$ ipython --no-banner

In [1]: import numpy as np

In [2]: from numpy import linalg as LA

In [3]: np.set_printoptions(suppress=True, linewidth=140)

In [4]: def tidy(a):
   ...:     return np.round(a, 3) + 0
   ...: 

In [5]: K = np.loadtxt("w.csv", delimiter=",")

In [6]: tidy(K)
Out[6]: 
array([[0.154, 0.077, 0.   , 0.154, 0.   , 0.231, 0.154, 0.231, 0.   ],
       [0.   , 0.077, 0.077, 0.154, 0.231, 0.   , 0.231, 0.154, 0.077],
       [0.062, 0.125, 0.125, 0.   , 0.062, 0.125, 0.188, 0.188, 0.125],
       [0.111, 0.   , 0.   , 0.222, 0.222, 0.   , 0.333, 0.   , 0.111],
       [0.188, 0.   , 0.   , 0.188, 0.188, 0.062, 0.188, 0.062, 0.125],
       [0.273, 0.091, 0.273, 0.091, 0.   , 0.091, 0.   , 0.091, 0.091],
       [0.118, 0.059, 0.   , 0.176, 0.176, 0.059, 0.059, 0.176, 0.176],
       [0.071, 0.143, 0.214, 0.071, 0.143, 0.   , 0.   , 0.143, 0.214],
       [0.   , 0.125, 0.125, 0.125, 0.062, 0.   , 0.125, 0.188, 0.25 ]])

In [7]: tidy(LA.matrix_power(K, 100))
Out[7]: 
array([[0.102, 0.073, 0.077, 0.141, 0.131, 0.055, 0.145, 0.134, 0.142],
       [0.102, 0.073, 0.077, 0.141, 0.131, 0.055, 0.145, 0.134, 0.142],
       [0.102, 0.073, 0.077, 0.141, 0.131, 0.055, 0.145, 0.134, 0.142],
       [0.102, 0.073, 0.077, 0.141, 0.131, 0.055, 0.145, 0.134, 0.142],
       [0.102, 0.073, 0.077, 0.141, 0.131, 0.055, 0.145, 0.134, 0.142],
       [0.102, 0.073, 0.077, 0.141, 0.131, 0.055, 0.145, 0.134, 0.142],
       [0.102, 0.073, 0.077, 0.141, 0.131, 0.055, 0.145, 0.134, 0.142],
       [0.102, 0.073, 0.077, 0.141, 0.131, 0.055, 0.145, 0.134, 0.142],
       [0.102, 0.073, 0.077, 0.141, 0.131, 0.055, 0.145, 0.134, 0.142]])

In [8]: tidy(np.sort(np.abs(LA.eigvals(K)))[::-1])
Out[8]: array([1.   , 0.307, 0.307, 0.157, 0.157, 0.087, 0.087, 0.038, 0.026])

In [9]: print(tidy(K @ np.ones(9)))
[1. 1. 1. 1. 1. 1. 1. 1. 1.]

In [10]: pr = np.eye(9)[4]

In [11]: for _ in range(3):
    ...:     pr = pr @ K
    ...:     print(pr.round(3))
    ...: 
[0.188 0.    0.    0.188 0.188 0.062 0.188 0.062 0.125]
[0.128 0.056 0.046 0.165 0.127 0.072 0.153 0.126 0.128]
[0.111 0.069 0.073 0.147 0.129 0.059 0.145 0.13  0.137]
